$ python3 -q
>>> import numpy as np
>>> import numpy.linalg as la
>>> np.set_printoptions(precision=4, suppress=True, linewidth=160)
>>> data = np.load("sample12.npy")
>>> data
array([[1, 0, 0],
       [0, 0, 1],
       [0, 1, 0]])
>>> ev, vecs = la.eigh(data)
>>> x = np.array([1, 1, 1])
>>> vecs * np.maximum(ev, 0) @ vecs.T
array([[1. , 0. , 0. ],
       [0. , 0.5, 0.5],
       [0. , 0.5, 0.5]])
>>> np.abs(data).sum(axis=1).max(), np.abs(ev).max()
(np.int64(1), np.float64(1.0))
>>> round(float(la.det(data)), 4)
-1.0
>>> (data + data.T) / 2
array([[1., 0., 0.],
       [0., 0., 1.],
       [0., 1., 0.]])
>>> np.round(np.abs(la.eigvals(data)).max(), 4)
np.float64(1.0)
>>> W = np.array([[2, 2, 0, 0, 1, 3], [3, 3, 5, 2, 0, 2], [4, 4, 4, 0, 3, 5]])
>>> coef = np.array([-3, 3, 2, 1, 5, -1])
>>> act = np.maximum(data @ W + coef, 0)
>>> la.matrix_rank(act)
np.int64(3)
>>> act
array([[0, 5, 2, 1, 6, 2],
       [1, 7, 6, 1, 8, 4],
       [0, 6, 7, 3, 5, 1]])
>>> (act > 0).mean(axis=0)
array([0.3333, 1.    , 1.    , 1.    , 1.    , 1.    ])
>>> (act > 0).astype(int)
array([[0, 1, 1, 1, 1, 1],
       [1, 1, 1, 1, 1, 1],
       [0, 1, 1, 1, 1, 1]])
>>> basis = np.array([[3, 3], [7, 8], [4, 3], [6, 4], [7, 6], [4, 7]])
>>> act @ basis
array([[ 99, 100],
       [154, 157],
       [127, 118]])
>>> (act @ basis).round(6).argmax(axis=1)
array([1, 1, 0])
>>> feats = np.load("out10.npy")
>>> feats
array([[ 6,  4,  4, -5],
       [ 4,  6, -3,  0],
       [ 4, -3, -2, -1],
       [-5,  0, -1, -6]])
>>> ev, vecs = la.eigvalsh(feats)
Traceback (most recent call last):
  File "<python-input-24>", line 1, in <module>
    ev, vecs = la.eigvalsh(feats)
    ^^^^^^^^
ValueError: too many values to unpack (expected 2)
>>> ev, vecs = la.eigh(feats)
>>> la.eigvalsh(feats + 4 * np.eye(4))
array([-4.1275, -0.8378,  9.9699, 14.9954])
>>> la.svd(feats, compute_uv=False)
array([10.9954,  8.1275,  5.9699,  4.8378])
>>> np.round(vecs @ np.diag(ev) @ vecs.T, 4) + 0
array([[ 6.,  4.,  4., -5.],
       [ 4.,  6., -3.,  0.],
       [ 4., -3., -2., -1.],
       [-5.,  0., -1., -6.]])
>>> round(ev.sum(), 4), np.trace(feats)
(np.float64(4.0), np.int64(4))
>>> m1 = np.load("x.npy")
>>> m1
array([[0.3333, 0.    , 0.1667, 0.3333, 0.1667],
       [0.1667, 0.3333, 0.    , 0.1667, 0.3333],
       [0.    , 0.    , 0.6667, 0.3333, 0.    ],
       [0.3333, 0.    , 0.    , 0.5   , 0.1667],
       [0.    , 0.2   , 0.2   , 0.    , 0.6   ]])
>>> # row-stochastic, so 1 is an eigenvalue
>>> hat = np.triu(np.array([[2, -6, 2, 0, 5],
...     [-5, 1, -6, 6, 4],
...     [-8, 0, 4, 0, -1],
...     [-6, -3, -8, 6, 7],
...     [-7, 1, -9, -6, 2]]), 1) + np.eye(5)
>>> A2 = hat @ m1 @ la.inv(hat)
>>> round(float(np.trace(A2)), 4), np.trace(m1)
(2.4333, np.float64(2.4333))
>>> la.matrix_rank(A2)
np.int64(5)
>>> np.round(la.det(A2), 4)
np.float64(0.0083)
>>> F = np.loadtxt("case14.csv", delimiter=",")
>>> F
array([[-3.,  0.,  0.,  0.],
       [ 0., -2.,  3.,  3.],
       [ 0.,  3.,  6.,  9.],
       [ 0.,  3.,  9.,  6.]])
>>> # 2 groups of indices that never mix
>>> (F != 0).astype(int)
array([[1, 0, 0, 0],
       [0, 1, 1, 1],
       [0, 1, 1, 1],
       [0, 1, 1, 1]])
>>> np.round(la.det(F), 4)
np.float64(-432.0)
>>> np.flatnonzero(la.matrix_power((F != 0) + (F.T != 0) + np.eye(4), 4)[2])
array([1, 2, 3])
>>> np.sort(la.eigvals(F).real)
array([-3., -3., -3., 16.])
>>> np.all(la.eigvalsh(F) > 0)
np.False_
>>> [round(float(la.det(F[:i, :i])), 2) + 0 for i in range(1, 5)]
[-3.0, 6.0, 63.0, -432.0]
>>> ev, vecs = la.eig(F)
>>> np.sort(la.eigvals(F.T))
array([-3., -3., -3., 16.])
>>> np.sort(la.eigvals(la.inv(F)))
array([-0.3333, -0.3333, -0.3333,  0.0625])
>>> np.round(F @ vecs[:, 0] - ev[0] * vecs[:, 0], 4) + 0
array([0., 0., 0., 0.])
>>> ev
array([-3., 16., -3., -3.])
>>> rng = np.random.default_rng(39225)
>>> J = rng.normal(size=(13, 5)) + 20 * np.array([5, -8, -4, 9, 1])
>>> J
array([[  99.8353, -159.863 ,  -80.8531,  180.9274,   18.1572],
       [  99.1614, -159.9332,  -80.9859,  180.7295,   20.6292],
       [  99.5121, -159.6574,  -78.1852,  178.5002,   19.5932],
       [ 100.7268, -160.13  ,  -80.3593,  180.0385,   20.539 ],
       [  99.8113, -160.5968,  -79.3493,  180.586 ,   20.8339],
       [  99.7414, -159.8385,  -79.9206,  182.7267,   20.6187],
       [ 100.2998, -158.8379,  -81.0098,  180.4194,   20.0174],
       [ 101.023 , -158.6692,  -78.6223,  182.3681,   19.0632],
       [ 100.299 , -159.0787,  -79.3034,  181.4394,   20.5341],
       [ 102.2489, -158.6134,  -78.9973,  179.6343,   20.6827],
       [ 101.0312, -160.1962,  -78.321 ,  177.9215,   19.8676],
       [ 100.1873, -159.0988,  -80.285 ,  179.1772,   20.6984],
       [ 100.3892, -160.1729,  -79.2766,  177.6043,   17.1199]])
>>> data @ np.ones(3)
array([1., 1., 1.])
>>> la.matrix_power(data, 100)
array([[1, 0, 0],
       [0, 1, 0],
       [0, 0, 1]])
>>> la.matrix_power(data, 2)
array([[1, 0, 0],
       [0, 1, 0],
       [0, 0, 1]])
>>> p = np.eye(3)[1]
>>> for _ in range(6):
...     p = p @ data
...     print(p.round(4))
... 
[0. 0. 1.]
[0. 1. 0.]
[0. 0. 1.]
[0. 1. 0.]
[0. 0. 1.]
[0. 1. 0.]
>>> labels = J[:, 4] > np.median(J[:, 4])
>>> u = J[labels].mean(axis=0) - J[~labels].mean(axis=0)
>>> u
array([-0.0285, -0.2053, -0.6156,  0.5992,  1.4737])
>>> labels.astype(int)
array([0, 1, 0, 1, 1, 1, 0, 0, 0, 1, 0, 1, 0])
>>> ((J - J.mean(axis=0)) @ u > 0).astype(int)
array([0, 1, 0, 1, 1, 1, 1, 0, 1, 1, 0, 1, 0])
>>> hat = J @ la.solve(J.T @ J, J.T)
>>> np.round(la.eigvalsh(hat), 4) + 0
array([0., 0., 0., 0., 0., 0., 0., 0., 1., 1., 1., 1., 1.])
>>> round(np.trace(hat), 4)
np.float64(5.0)
>>> hat @ J[:, 1]
array([-159.863 , -159.9332, -159.6574, -160.13  , -160.5968, -159.8385, -158.8379, -158.6692, -159.0787, -158.6134, -160.1962, -159.0988, -160.1729])
